In [1]: import numpy as np

In [2]: np.set_printoptions(precision=1, suppress=True, linewidth=160)

In [3]: def rnd(a):
   ...:     return np.round(a, 1) + 0
   ...: 

In [4]: M = np.load("mat.npy")

In [5]: print(M)
[[1.  0.7 0.5 0.3 0.2 0.2]
 [0.7 1.  0.7 0.5 0.3 0.2]
 [0.5 0.7 1.  0.7 0.5 0.3]
 [0.3 0.5 0.7 1.  0.7 0.5]
 [0.2 0.3 0.5 0.7 1.  0.7]
 [0.2 0.2 0.3 0.5 0.7 1. ]]

In [6]: vals, V = np.linalg.eigh(M)

In [7]: print(rnd(np.linalg.eigvalsh(M @ M)))
[ 0.   0.   0.1  0.4  1.8 11.4]

In [8]: print((vals > 1e-8).sum(), (vals < -1e-8).sum())
6 0

In [9]: print(np.unique(vals.round(6) + 0, return_counts=True)[1])
[1 1 1 1 1 1]

In [10]: print(rnd(np.linalg.eigvalsh(M + 2 * np.eye(6))))
[2.2 2.2 2.3 2.6 3.3 5.4]

In [11]: print(rnd(V.T @ M @ V))
[[0.2 0.  0.  0.  0.  0. ]
 [0.  0.2 0.  0.  0.  0. ]
 [0.  0.  0.3 0.  0.  0. ]
 [0.  0.  0.  0.6 0.  0. ]
 [0.  0.  0.  0.  1.3 0. ]
 [0.  0.  0.  0.  0.  3.4]]

In [12]: print(rnd(V @ np.diag(vals) @ V.T))
[[1.  0.7 0.5 0.3 0.2 0.2]
 [0.7 1.  0.7 0.5 0.3 0.2]
 [0.5 0.7 1.  0.7 0.5 0.3]
 [0.3 0.5 0.7 1.  0.7 0.5]
 [0.2 0.3 0.5 0.7 1.  0.7]
 [0.2 0.2 0.3 0.5 0.7 1. ]]

In [13]: print(rnd(np.linalg.svd(M, compute_uv=False)))
[3.4 1.3 0.6 0.3 0.2 0.2]

In [14]: x0 = np.ones(6)

In [15]: for _ in range(4):
    ...:     x0 = M @ x0
    ...:     x0 /= np.linalg.norm(x0)
    ...:     print(round(x0 @ M @ x0, 1))
    ...: 
3.4
3.4
3.4
3.4

In [16]: print(rnd(x0))
[0.3 0.4 0.5 0.5 0.4 0.3]
